% python3 -q
>>> import numpy as np
>>> np.set_printoptions(precision=2, suppress=True, linewidth=100, legacy="1.25")
>>> rnd = lambda a: np.round(a, 2) + 0
>>> arr = np.diag(20 * np.array([2, -2, 3, 3, 0, -2])) + np.array([[2, 2, 1, 1, 0, 2],
...     [1, 1, 2, 1, 1, 1],
...     [1, 2, 1, 0, 0, 1],
...     [2, 0, 2, 1, 0, 2],
...     [2, 1, 2, 0, 2, 0],
...     [1, 1, 0, 2, 2, 1]])
>>> arr
array([[ 42,   2,   1,   1,   0,   2],
       [  1, -39,   2,   1,   1,   1],
       [  1,   2,  61,   0,   0,   1],
       [  2,   0,   2,  61,   0,   2],
       [  2,   1,   2,   0,   2,   0],
       [  1,   1,   0,   2,   2, -39]])
>>> M2 = arr / np.sqrt((arr ** 2).mean(axis=1, keepdims=True))
>>> np.linalg.matrix_rank(arr - arr.mean(axis=1, keepdims=True))
5
>>> rnd(np.linalg.norm(M2, axis=1))
array([2.45, 2.45, 2.45, 2.45, 2.45, 2.45])
>>> U, sv, Vt = np.linalg.svd(arr)
>>> rnd(sv)
array([62.27, 60.07, 42.07, 40.02, 38.03,  2.01])
>>> np.argmax(sv[:-1] / (sv[1:] + 1e-6)) + 1
5
>>> M2 = U[:, :5] @ np.diag(sv[:5]) @ Vt[:5]
>>> np.linalg.matrix_rank(M2)
5
>>> rnd(np.linalg.norm(arr - M2, 2)), rnd(sv[5])
(2.01, 2.01)
>>> rnd(np.abs(arr - M2).max())
2.0
>>> np.linalg.matrix_rank(arr, rtol=0.05)
5
>>> arr @ arr
array([[1771,   10,  109,  109,    6,   11],
       [  10, 1529,   49,   25,  -35,  -72],
       [ 106,   47, 3726,    5,    4,   26],
       [ 210,   10,  246, 3727,    4,   50],
       [  91,  -29,  130,    3,    5,    7],
       [  12,  -74,   11,   46,  -73, 1528]])
>>> np.allclose(arr @ arr.T, arr.T @ arr)
False
>>> rnd(np.abs(np.linalg.eigvals(arr)).max())
61.57
>>> np.allclose(arr, arr.T)
False
>>> (arr + arr.T) / 2
array([[ 42. ,   1.5,   1. ,   1.5,   1. ,   1.5],
       [  1.5, -39. ,   2. ,   0.5,   1. ,   1. ],
       [  1. ,   2. ,  61. ,   1. ,   1. ,   0.5],
       [  1.5,   0.5,   1. ,  61. ,   0. ,   2. ],
       [  1. ,   1. ,   1. ,   0. ,   2. ,   1. ],
       [  1.5,   1. ,   0.5,   2. ,   1. , -39. ]])
>>> np.linalg.cond(arr) > 100
False
>>> round(np.log10(np.linalg.cond(arr)))
1
>>> np.linalg.matrix_rank(arr, rtol=0.1)
5
>>> rnd(np.abs(np.linalg.svd(arr)[2][-1]))
array([0.01, 0.03, 0.  , 0.  , 1.  , 0.05])
>>> rnd(np.linalg.norm(arr, 2) / np.linalg.norm(arr))
0.56
>>> [round(float(x), 2) for x in np.linalg.svd(arr, compute_uv=False)[:3]]
[62.27, 60.07, 42.07]
>>> X = np.array([[0, 5, 0, 4, 1],
...     [0, 0, 1, 3, 0],
...     [0, 0, 0, 0, 2],
...     [0, 0, 0, 0, 5],
...     [0, 0, 0, 0, 0]])
>>> rng = np.random.default_rng(33761)
>>> idx = rng.permutation(6)
>>> idx
array([1, 4, 2, 3, 5, 0])
>>> M2 = arr[idx][:, idx]
>>> rnd(np.sort(np.abs(np.linalg.eigvals(M2))))
array([ 2.01, 38.14, 40.01, 41.89, 60.67, 61.57])
>>> M2
array([[-39,   1,   2,   1,   1,   1],
       [  1,   2,   2,   0,   0,   2],
       [  2,   0,  61,   0,   1,   1],
       [  0,   0,   2,  61,   2,   2],
       [  1,   2,   0,   2, -39,   1],
       [  2,   0,   1,   1,   2,  42]])
>>> np.trace(M2)
88
>>> np.allclose(M2, arr)
False
